% python3 -q
>>> import numpy as np
>>> import numpy.linalg as la
>>> np.set_printoptions(precision=4, suppress=True, linewidth=140, sign=" ")
>>> arr = np.load("layer10.npy")
>>> arr
array([[ 0.,  2.,  2.,  0.,  2.,  0.,  0.],
       [ 0.,  2.,  1.,  0.,  2.,  0.,  0.],
       [ 1.,  0.,  0.,  0.,  1.,  0.,  0.],
       [ 1.,  0.,  2.,  0.,  1.,  0.,  0.],
       [ 2.,  0.,  1.,  2.,  0.,  0.,  0.],
       [ 0.,  0.,  0.,  0.,  0.,  2.,  2.],
       [ 0.,  0.,  0.,  0.,  0.,  0.,  2.]])
>>> rank = la.matrix_rank(arr)
>>> rank
np.int64(6)
>>> ns = la.svd(arr)[2][rank:].T
>>> np.round(arr @ ns, 4) + 0
array([[ 0.],
       [ 0.],
       [ 0.],
       [ 0.],
       [ 0.],
       [ 0.],
       [ 0.]])
>>> [int(la.matrix_rank(arr[:i])) for i in range(1, len(arr) + 1)]
[1, 2, 3, 3, 4, 5, 6]
>>> [int(la.matrix_rank(np.delete(arr, i, axis=0))) for i in range(7)]
[6, 6, 6, 6, 5, 5, 5]
>>> np.round(ns @ ns.T, 4) + 0
array([[ 0.25,  0.25,  0.  , -0.25, -0.25,  0.  ,  0.  ],
       [ 0.25,  0.25,  0.  , -0.25, -0.25,  0.  ,  0.  ],
       [ 0.  ,  0.  ,  0.  ,  0.  ,  0.  ,  0.  ,  0.  ],
       [-0.25, -0.25,  0.  ,  0.25,  0.25,  0.  ,  0.  ],
       [-0.25, -0.25,  0.  ,  0.25,  0.25,  0.  ,  0.  ],
       [ 0.  ,  0.  ,  0.  ,  0.  ,  0.  ,  0.  ,  0.  ],
       [ 0.  ,  0.  ,  0.  ,  0.  ,  0.  ,  0.  ,  0.  ]])
>>> ns.shape
(7, 1)
>>> [int(la.matrix_rank(arr[:, :j + 1])) for j in range(7)]
[1, 2, 3, 4, 4, 5, 6]
>>> np.round(np.sort(la.eigvals(arr).real), 4) + 0
array([-1.3731, -1.3731,  0.    ,  0.4041,  2.    ,  2.    ,  4.3421])
>>> (la.matrix_power((arr != 0) + (arr.T != 0) + np.eye(7), 7) > 0).astype(int)
array([[ 1,  1,  1,  1,  1,  0,  0],
       [ 1,  1,  1,  1,  1,  0,  0],
       [ 1,  1,  1,  1,  1,  0,  0],
       [ 1,  1,  1,  1,  1,  0,  0],
       [ 1,  1,  1,  1,  1,  0,  0],
       [ 0,  0,  0,  0,  0,  1,  1],
       [ 0,  0,  0,  0,  0,  1,  1]])
>>> r0 = np.array([3, 0, 0, 5, 4, 5])
>>> X = np.array([np.roll(r0, i) for i in range(6)])
>>> X
array([[ 3,  0,  0,  5,  4,  5],
       [ 5,  3,  0,  0,  5,  4],
       [ 4,  5,  3,  0,  0,  5],
       [ 5,  4,  5,  3,  0,  0],
       [ 0,  5,  4,  5,  3,  0],
       [ 0,  0,  5,  4,  5,  3]])
>>> B = la.inv(X)
>>> round(float(la.slogdet(X)[0]), 4)
-1.0
>>> rng = np.random.default_rng(272005)
>>> B = X + rng.integers(-2, 3, (6, 3)) @ rng.integers(-2, 3, (3, 6))
>>> B
array([[ 7,  1, -4,  5,  0,  7],
       [ 8,  4,  0, -6,  1,  1],
       [ 8,  6, -1,  0, -4,  7],
       [ 3, -2,  1,  3,  0,  2],
       [ 0,  2,  3,  0,  1, -2],
       [ 0,  1,  7,  2,  5,  1]])
>>> la.matrix_rank(B - X, tol=1e-8)
np.int64(3)
>>> B - X
array([[ 4,  1, -4,  0, -4,  2],
       [ 3,  1,  0, -6, -4, -3],
       [ 4,  1, -4,  0, -4,  2],
       [-2, -6, -4,  0,  0,  2],
       [ 0, -3, -1, -5, -2, -2],
       [ 0,  1,  2, -2,  0, -2]])
>>> np.abs(B - X).sum(axis=1)
array([ 15,  17,  15,  14,  13,   7])
>>> O, vecs = la.qr(X[:, :2])[0], la.qr(X[:, 2:])[0]
>>> sv = la.svd(O.T @ vecs, compute_uv=False)
>>> round(float(la.norm(O @ O.T - vecs @ vecs.T, 2)), 4)
1.0
>>> np.degrees(np.arccos(sv.clip(0, 1)))
array([ 36.336 ,  53.1208])
>>> (sv > 0.9).sum()
np.int64(0)
>>> W0 = np.load("m.npy")
>>> W0
array([[ 1.4948, -3.1761, -4.1693, -1.116 , -2.837 ],
       [ 2.9766, -4.4226, -3.899 ,  0.0339, -2.5563],
       [ 3.7401, -4.228 , -2.9409,  1.8092, -3.4936],
       [ 2.1407, -1.6487, -3.7404, -0.1226, -1.9555],
       [ 0.528 , -3.0918, -2.202 , -1.0377, -2.0463],
       [ 1.721 , -3.8032, -2.5817,  0.6519, -2.384 ],
       [ 1.3952, -4.0471, -4.8236,  0.4749, -3.4619],
       [ 3.4198, -3.115 , -2.9736, -0.8184, -3.7438],
       [ 3.9417, -2.7468, -2.71  ,  0.5201, -2.6509],
       [ 3.2964, -3.9307, -4.4033,  0.3322, -2.5175],
       [ 3.1412, -4.6297, -2.0031, -1.4829, -2.0049],
       [ 4.3307, -5.682 , -3.4212,  0.3589, -4.5476],
       [ 2.7661, -1.7639, -1.9119, -1.034 , -5.1167],
       [ 3.9456, -3.8968, -2.7314,  1.0438, -3.8474],
       [ 2.435 , -0.9456, -2.2533,  1.8954, -3.1176],
       [ 3.0763, -4.1573, -1.5943, -1.0245, -0.8763],
       [ 2.8891, -3.8862, -3.8872,  0.339 , -2.3359]])
>>> B = W0 / np.sqrt((W0 ** 2).mean(axis=1, keepdims=True))
>>> la.matrix_rank(B) == la.matrix_rank(W0)
np.True_
>>> B[4]
array([ 0.2643, -1.5478, -1.1024, -0.5195, -1.0244])
>>> la.norm(B, axis=1)
array([ 2.2361,  2.2361,  2.2361,  2.2361,  2.2361,  2.2361,  2.2361,  2.2361,  2.2361,  2.2361,  2.2361,  2.2361,  2.2361,  2.2361,
        2.2361,  2.2361,  2.2361])
>>> la.matrix_rank(W0 - W0.mean(axis=1, keepdims=True))
np.int64(4)
>>> C2 = W0.T @ W0
>>> (W0 @ W0.T).shape
(17, 17)
>>> la.matrix_rank(C2)
np.int64(5)
>>> np.allclose(C2, C2.T)
True
>>> la.eigvalsh(C2)[::-1]
array([ 667.89  ,   23.4718,   17.952 ,   14.5805,    6.4518])
>>> Ac = W0 - W0.mean(axis=0)
>>> Uu, sv, VT = la.svd(Ac, full_matrices=False)
>>> sv
array([ 5.4297,  4.834 ,  4.114 ,  3.5571,  2.4493])
>>> VT[0] * np.sign(VT[0, np.abs(VT[0]).argmax()])
array([-0.6006,  0.6098,  0.1886, -0.3234,  0.3567])
>>> np.abs(Uu[:, 0]).argmax()
np.int64(11)
>>> M = np.load("sample0.npy")
>>> M
array([[-3,  0,  0,  0,  0,  0],
       [ 0,  3,  0,  0,  0,  0],
       [ 0,  0,  1,  0,  0,  0],
       [ 0,  0,  0,  0,  0,  0],
       [ 0,  0,  0,  0,  1,  0],
       [ 0,  0,  0,  0,  0, -3]])
>>> # rank 5
>>> Uu, sv, VT = la.svd(M)
>>> vecs = VT[:(sv > 1e-8).sum()]
>>> x = M[0] + -3 * M[1] + rng.integers(2) * np.eye(6)[1]
>>> x
array([-3., -9.,  0.,  0.,  0.,  0.])
>>> la.matrix_rank(np.vstack([M, x]))
np.int64(5)
>>> round(la.norm(x - vecs.T @ vecs @ x), 4)
np.float64(0.0)
>>> K = np.load("case8.npy")
>>> K
array([[ 2,  0,  0,  0],
       [ 0,  0,  0,  0],
       [ 0,  0, -2,  0],
       [ 0,  0,  0, -2]])
>>> Uu, sv, VT = la.svd(K, full_matrices=False)
>>> Uu.shape, sv.shape, VT.shape
((4, 4), (4,), (4, 4))
>>> np.allclose(Uu * sv @ VT, K)
True
>>> VT @ VT.T
array([[ 1.,  0.,  0.,  0.],
       [ 0.,  1.,  0.,  0.],
       [ 0.,  0.,  1.,  0.],
       [ 0.,  0.,  0.,  1.]])
>>> Uu.T @ K @ VT.T
array([[ 2.,  0.,  0.,  0.],
       [ 0.,  2.,  0.,  0.],
       [ 0.,  0.,  2.,  0.],
       [ 0.,  0.,  0.,  0.]])
>>> sv
array([ 2.,  2.,  2.,  0.])
>>> Uu.T @ Uu
array([[ 1.,  0.,  0.,  0.],
       [ 0.,  1.,  0.,  0.],
       [ 0.,  0.,  1.,  0.],
       [ 0.,  0.,  0.,  1.]])
>>> [round(float(la.det(K[:i, :i])), 2) + 0 for i in range(1, 5)]
[2.0, 0.0, 0.0, 0.0]
>>> K @ K
array([[ 4,  0,  0,  0],
       [ 0,  0,  0,  0],
       [ 0,  0,  4,  0],
       [ 0,  0,  0,  4]])
>>> np.sort(la.eigvals(K))
array([-2., -2.,  0.,  2.])
>>> np.prod(np.diag(K)), round(la.det(K), 4)
(np.int64(0), np.float64(0.0))
>>> la.matrix_power(K - np.diag(np.diag(K)), 4)
array([[ 0,  0,  0,  0],
       [ 0,  0,  0,  0],
       [ 0,  0,  0,  0],
       [ 0,  0,  0,  0]])
>>> Uu, sv, VT = la.svd(K)
>>> vecs = VT[:(sv > 1e-8).sum()]
>>> x = K[2] + -3 * K[1] + rng.integers(2) * np.eye(4)[0]
>>> x
array([ 0.,  0., -2.,  0.])
>>> np.diag(vecs.T @ vecs)
array([ 1.,  0.,  1.,  1.])
>>> B = np.array([[4, 6, 8, 4, 5, 1, 3],
...     [7, 6, 4, 2, 0, 6, 2],
...     [6, 5, 9, 6, 1, 8, 8],
...     [7, 7, 8, 5, 9, 4, 7],
...     [8, 1, 2, 3, 2, 7, 4],
...     [4, 3, 6, 2, 4, 2, 5],
...     [7, 4, 9, 1, 9, 1, 2]])
>>> feats = np.tril(B)
>>> feats
array([[ 4,  0,  0,  0,  0,  0,  0],
       [ 7,  6,  0,  0,  0,  0,  0],
       [ 6,  5,  9,  0,  0,  0,  0],
       [ 7,  7,  8,  5,  0,  0,  0],
       [ 8,  1,  2,  3,  2,  0,  0],
       [ 4,  3,  6,  2,  4,  2,  0],
       [ 7,  4,  9,  1,  9,  1,  2]])
>>> # triangular, det is the product of the diagonal
>>> r0 = np.array([-3, 3, 1, 2, 2, 0, -3])
>>> B = feats + np.outer(r0, np.eye(7)[5])
>>> B
array([[ 4.,  0.,  0.,  0.,  0., -3.,  0.],
       [ 7.,  6.,  0.,  0.,  0.,  3.,  0.],
       [ 6.,  5.,  9.,  0.,  0.,  1.,  0.],
       [ 7.,  7.,  8.,  5.,  0.,  2.,  0.],
       [ 8.,  1.,  2.,  3.,  2.,  2.,  0.],
       [ 4.,  3.,  6.,  2.,  4.,  2.,  0.],
       [ 7.,  4.,  9.,  1.,  9., -2.,  2.]])
>>> round(float(la.det(B) / la.det(feats)), 4), np.round(1 + la.solve(feats, r0)[5], 4)
(-6.4958, np.float64(-6.4958))
>>> la.matrix_rank(B - feats)
np.int64(1)
